$ python -q
>>> import numpy as np
>>> from numpy import linalg as LA
>>> np.set_printoptions(precision=1, suppress=True, linewidth=100)
>>> def rnd(a):
...     return np.round(a, 1) + 0
... 
>>> rng = np.random.default_rng(93642)
>>> th = rng.uniform(0, 2 * np.pi, 34)
>>> O, _ = LA.qr(np.array([[0.2, 1.0], [1.3, 1.1], [1.7, -0.4], [-0.4, -0.8]]))
>>> K = 20 * np.c_[np.cos(th), np.sin(th)] @ O.T
>>> rnd(K)
array([[  8.2,  15. ,   6.7,  -7.9],
       [  8.6,  15.1,   5.8,  -8.1],
       [  8.9,  15. ,   5. ,  -8.3],
       [ -4.5, -13.7, -12.7,   5.5],
       [-11.4,  -8.4,  11.4,   8.2],
       [  9.6,   3.1, -16.1,  -6.1],
       [ -3.5,   6.5,  18.6,   0.5],
       [  9.6,   3. , -16.2,  -6. ],
       [  0.5,  10.8,  16.6,  -2.7],
       [-10.1, -14.7,  -1.7,   8.9],
       [ -9.1,  -2. ,  16.8,   5.5],
       [  5.1,  14. ,  11.9,  -5.9],
       [ -8.5, -15.1,  -5.9,   8.1],
       [ -1.1,   9.2,  17.7,  -1.4],
       [ -4.1, -13.5, -13.2,   5.3],
       [  1.2,  -9.1, -17.7,   1.3],
       [ 11.7,  10.1,  -9.2,  -8.7],
       [ 11.2,  13.5,  -2.5,  -9.2],
       [ -9.4, -15. ,  -3.9,   8.5],
       [-11.7, -10.6,   8.5,   8.9],
       [ -8.8,  -1.4,  17.2,   5.2],
       [-11.1, -13.7,   2.1,   9.2],
       [ 11.5,   8.7, -11.1,  -8.3],
       [-11.4,  -8.1,  11.8,   8.1],
       [ 11.7,  10.5,  -8.6,  -8.8],
       [-11.6,  -9.3,  10.4,   8.5],
       [ -8.6,  -1. ,  17.3,   5. ],
       [  8.6,  15.1,   5.9,  -8.1],
       [ -8.2, -15. ,  -6.5,   7.9],
       [ -9. ,  -1.8,  16.9,   5.4],
       [ 11.7,  10.5,  -8.6,  -8.8],
       [  9.4,   2.7, -16.4,  -5.8],
       [  9.4,  15. ,   3.9,  -8.5],
       [-10.6, -14.4,  -0.2,   9.1]])
>>> r0 = np.array([-1, 1, 0])
>>> rnd(np.polyval(r0, K[29]))
array([ -90. ,   -5.1, -269.7,  -23.8])
>>> rnd(np.convolve(K[29], r0))
array([  9. ,  -7.2, -18.7,  11.5,   5.4,   0. ])
>>> cen = K - K.mean(axis=0)
>>> left, sv, Vt = LA.svd(cen, full_matrices=False)
>>> np.abs(left[:, 0]).argmax()
np.int64(17)
>>> rnd(sv)
array([91.2, 72. ,  0. ,  0. ])
>>> rnd(Vt[0] * np.sign(Vt[0, np.abs(Vt[0]).argmax()]))
array([ 0.6,  0.6, -0.2, -0.5])
>>> dist = LA.norm(K[:, None] - K[None], axis=-1)
>>> dist[9].round(6).argsort(kind="stable")[:4]
array([ 9, 33, 18, 21])
>>> np.flatnonzero(dist[9] < dist.mean() / 2)
array([ 9, 12, 18, 19, 21, 28, 33])
>>> (dist + 1e9 * np.eye(34)).round(6).argmin(axis=1)
array([27, 27,  1, 14, 23,  7, 13,  5, 13, 33, 29,  0, 28,  8,  3, 14, 30, 24, 12, 25, 26, 33, 16,
        4, 30,  4, 20,  1, 12, 10, 24,  7,  2,  9])
>>> print(rnd(LA.norm(K, axis=1)))
[20. 20. 20. 20. 20. 20. 20. 20. 20. 20. 20. 20. 20. 20. 20. 20. 20. 20. 20. 20. 20. 20. 20. 20.
 20. 20. 20. 20. 20. 20. 20. 20. 20. 20.]
>>> print(LA.matrix_rank(dist ** 2))
3
>>> np.unravel_index(dist.round(6).argmax(), dist.shape)
(np.int64(18), np.int64(32))
>>> idx = K[:, 3] > np.median(K[:, 3])
>>> r0 = K[idx].mean(axis=0) - K[~idx].mean(axis=0)
>>> idx.astype(int)
array([0, 0, 0, 1, 1, 0, 0, 0, 0, 1, 1, 0, 1, 0, 1, 1, 0, 0, 1, 1, 1, 1, 0, 1, 0, 1, 1, 0, 1, 1, 0,
       0, 0, 1])
>>> np.argsort(-np.abs(r0).round(6), kind="stable")
array([1, 0, 3, 2])
>>> rnd(r0)
array([-16.3, -20.3,   2.8,  13.6])
>>> left, sv, Vt = LA.svd(K)
>>> rnd(sv)
array([91.2, 72.6,  0. ,  0. ])
>>> A2 = left[:, :2] @ np.diag(sv[:2]) @ Vt[:2]
>>> LA.matrix_rank(A2)
np.int64(2)
>>> rnd(np.abs(K - A2).max())
np.float64(0.0)
>>> W0 = np.array([[1, -1, 4, -6, -3, -3, 2],
...     [-7, -7, 2, -7, 8, -2, 9],
...     [-1, 2, -2, -7, 5, -4, 8],
...     [8, -6, 8, 4, -1, -4, 7],
...     [2, -6, -4, -9, 9, 9, -5],
...     [9, 3, -7, 2, -5, 9, 4],
...     [-9, 1, -7, 0, 8, -7, -7],
...     [6, -3, -8, 8, 4, -7, -4],
...     [-5, -2, -4, -9, 7, 9, -6],
...     [1, -9, 7, -9, 0, 6, -1],
...     [8, 0, -8, -8, 9, 7, -5],
...     [8, 8, 8, -8, -2, 6, -3],
...     [8, 9, -9, 1, -4, -1, -8]])
>>> W0[-1] = W0[0] + 2 * W0[1]
>>> W0
array([[  1,  -1,   4,  -6,  -3,  -3,   2],
       [ -7,  -7,   2,  -7,   8,  -2,   9],
       [ -1,   2,  -2,  -7,   5,  -4,   8],
       [  8,  -6,   8,   4,  -1,  -4,   7],
       [  2,  -6,  -4,  -9,   9,   9,  -5],
       [  9,   3,  -7,   2,  -5,   9,   4],
       [ -9,   1,  -7,   0,   8,  -7,  -7],
       [  6,  -3,  -8,   8,   4,  -7,  -4],
       [ -5,  -2,  -4,  -9,   7,   9,  -6],
       [  1,  -9,   7,  -9,   0,   6,  -1],
       [  8,   0,  -8,  -8,   9,   7,  -5],
       [  8,   8,   8,  -8,  -2,   6,  -3],
       [-13, -15,   8, -20,  13,  -7,  20]])
>>> x = np.array([1, -2, 1, -1, -1, 0, 0])
>>> h1 = np.maximum(W0 @ x, 0)
>>> h1
array([16,  8,  0, 25, 10,  0,  0,  0,  0, 35,  0, 10, 32])
>>> np.maximum(W0 @ x, 0) - np.maximum(-W0 @ x, 0)
array([ 16,   8,  -5,  25,  10,  -1, -26,  -8,  -3,  35,  -1,  10,  32])
>>> np.maximum(W0 @ (3 * x), 0)
array([ 48,  24,   0,  75,  30,   0,   0,   0,   0, 105,   0,  30,  96])
>>> print(rnd(np.tanh(W0 @ x)))
[ 1.   1.  -1.   1.   1.  -0.8 -1.  -1.  -1.   1.  -0.8  1.   1. ]
>>> W0 * (h1 > 1e-9)[:, None]
array([[  1,  -1,   4,  -6,  -3,  -3,   2],
       [ -7,  -7,   2,  -7,   8,  -2,   9],
       [  0,   0,   0,   0,   0,   0,   0],
       [  8,  -6,   8,   4,  -1,  -4,   7],
       [  2,  -6,  -4,  -9,   9,   9,  -5],
       [  0,   0,   0,   0,   0,   0,   0],
       [  0,   0,   0,   0,   0,   0,   0],
       [  0,   0,   0,   0,   0,   0,   0],
       [  0,   0,   0,   0,   0,   0,   0],
       [  1,  -9,   7,  -9,   0,   6,  -1],
       [  0,   0,   0,   0,   0,   0,   0],
       [  8,   8,   8,  -8,  -2,   6,  -3],
       [-13, -15,   8, -20,  13,  -7,  20]])
>>> hat = W0 @ LA.solve(W0.T @ W0, W0.T)
>>> rnd(np.diag(hat))
array([0.6, 0.3, 0.4, 0.6, 0.4, 0.7, 0.5, 0.6, 0.4, 0.6, 0.5, 0.8, 0.7])
>>> LA.matrix_rank(np.eye(13) - hat)
np.int64(6)
>>> rnd(np.trace(hat))
np.float64(7.0)
>>> A2 = W0 + rng.integers(-2, 3, (13, 6)) @ rng.integers(-2, 3, (6, 7))
>>> A2
array([[  2,  -1,  12,   3,   9,  -3,   3],
       [-13,  -8,   4,   0,  10,  -3,   2],
       [  6,   2,   2,  -2,  13,  -4,  15],
       [  4,  -9,   0,   3,  -9, -12,   6],
       [  0,  -4, -10, -15,  -1,   7,  -8],
       [ 13,   6,  -5,   5, -11,   4,   9],
       [ -6,   3,  -1,   0,  22,  -9,  -2],
       [  5,  -4,  -4,  21,   0, -14,  -3],
       [-14,  -2, -10, -13,   1,   7, -16],
       [ -8, -12,   9,   0,  -6,   6, -10],
       [ 14,  -1, -10, -11,   7,   8,   2],
       [  7,   5,  -2,  -6,  -4,  -4,  -3],
       [-13, -19,   6, -16,   3,  -6,  21]])
>>> print(rnd(LA.svd(A2 - W0, compute_uv=False)))
[36.4 25.7 20.8 15.2  8.3  3.3  0. ]
>>> print(A2.sum(axis=1))
[ 25  -8  32 -17 -31  21   7   1 -47 -21   9  -7 -24]
>>> print(np.count_nonzero(A2))
85
>>> rnd(LA.norm(A2))
np.float64(83.2)
>>> np.unravel_index(np.abs(A2).argmax(), A2.shape)
(np.int64(6), np.int64(4))
>>> rnd(LA.svd(A2, compute_uv=False))
array([44.7, 43. , 34.9, 32.6, 21. , 14.6, 12.1])
>>> LA.matrix_rank(A2)
np.int64(7)
>>> rnd(A2.mean(axis=0))
array([-0.2, -3.4, -0.7, -2.4,  2.6, -1.8,  1.2])
>>> feats = np.loadtxt("arr.csv", delimiter=",")
>>> print(rnd(feats))
[[ 0.4 -0.2  0.3  0.   0.  -0.2 -0.2  0.   0.1 -0.1]
 [-0.2  0.8  0.   0.   0.1  0.  -0.1 -0.1  0.2 -0.2]
 [ 0.3  0.   0.4 -0.2  0.   0.  -0.1 -0.3  0.1 -0.1]
 [ 0.   0.  -0.2  0.9 -0.2 -0.2 -0.1 -0.1  0.   0. ]
 [ 0.   0.1  0.  -0.2  0.7 -0.3 -0.1 -0.1 -0.2  0.2]
 [-0.2  0.   0.  -0.2 -0.3  0.7 -0.2 -0.1 -0.1  0.1]
 [-0.2 -0.1 -0.1 -0.1 -0.1 -0.2  0.8 -0.2  0.1 -0.1]
 [ 0.  -0.1 -0.3 -0.1 -0.1 -0.1 -0.2  0.8  0.1 -0.1]
 [ 0.1  0.2  0.1  0.  -0.2 -0.1  0.1  0.1  0.7  0.2]
 [-0.1 -0.2 -0.1  0.   0.2  0.1 -0.1 -0.1  0.2  0.8]]
>>> w, V = LA.eigh(feats)
>>> rnd(LA.eigvalsh(feats + 2 * np.eye(10)))
array([2., 2., 2., 3., 3., 3., 3., 3., 3., 3.])
>>> arr = np.load("m.npy")
>>> arr
array([[-2,  3,  2, -2,  2,  1,  2],
       [ 2, -2,  3,  2, -2,  2,  1],
       [ 1,  2, -2,  3,  2, -2,  2],
       [ 2,  1,  2, -2,  3,  2, -2],
       [-2,  2,  1,  2, -2,  3,  2],
       [ 2, -2,  2,  1,  2, -2,  3],
       [ 3,  2, -2,  2,  1,  2, -2]])
>>> idx = rng.permutation(7)
>>> idx
array([2, 6, 1, 4, 3, 0, 5])
>>> A2 = arr[idx][:, idx]
>>> print(rnd(np.sort(np.abs(LA.eigvals(A2)))))
[0.5 0.5 6.  6.3 6.3 6.9 6.9]
>>> print(np.diag(A2))
[-2 -2 -2 -2 -2 -2 -2]
>>> np.trace(A2)
np.int64(-14)
>>> print(np.allclose(A2, arr))
False
>>> A = np.load("out16.npy")
>>> A
array([[  1,  -3,   9, -27],
       [  1,  -2,   4,  -8],
       [  1,  -1,   1,  -1],
       [  1,   0,   0,   0],
       [  1,   1,   1,   1],
       [  1,   2,   4,   8]])
>>> hat = A @ LA.solve(A.T @ A, A.T)
>>> rnd(hat @ A[:, 3])
array([-27.,  -8.,  -1.,   0.,   1.,   8.])
>>> print(np.trace(hat))
4.0
>>> LA.matrix_rank(np.eye(6) - hat)
np.int64(2)
>>> rnd((np.eye(6) - hat) @ A)
array([[0., 0., 0., 0.],
       [0., 0., 0., 0.],
       [0., 0., 0., 0.],
       [0., 0., 0., 0.],
       [0., 0., 0., 0.],
       [0., 0., 0., 0.]])
>>> A2 = np.c_[W0[:, :6] @ np.array([[-1, 2, 0, -2, 1, 1],
...     [-1, 0, 2, 2, -1, 2],
...     [2, 2, -1, -2, 0, -2],
...     [-1, 2, -1, 1, 0, 1],
...     [0, 0, -2, 0, -1, 1],
...     [-2, 0, 1, 2, 1, -2]]), np.array([0, 0, 2, 3, 1, 0, 3, 3, 1, 1, 3, 1, 0])]
>>> A2
array([[ 20,  -2,   3, -24,   2, -12,   0],
       [ 29, -24, -27, -15, -10, -20,   0],
       [ 10, -20,  -1,  -5, -12,  13,   2],
       [ 18,  40, -26, -48,  11,  -9,   3],
       [-13, -22,  -8,   1,   8, -20,   1],
       [-46,   8,  30,  22,  20,   8,   0],
       [  8, -32, -14,  20, -25,  29,   3],
       [-13,  12, -21,  -8,  -2,  42,   3],
       [-10, -36,   4,  23,  -1, -21,   1],
       [ 19,  -2, -10, -31,  16, -52,   1],
       [-30, -16,   5,   6,   6,  11,   3],
       [ -4,  16,  26, -12,   8, -14,   1],
       [ 78, -50, -51, -54, -18, -52,   0]])
>>> rnd(LA.norm(LA.qr(W0)[0].T @ A2, axis=0) ** 2 / ((A2 ** 2).sum(axis=0) + 1e-12))
array([1. , 1. , 1. , 1. , 1. , 1. , 0.8])
>>> rnd(LA.norm(A2 - W0 @ LA.lstsq(W0, A2)[0], axis=0))
array([0. , 0. , 0. , 0. , 0. , 0. , 3.2])
>>> LA.matrix_rank(np.c_[W0, A2])
np.int64(8)
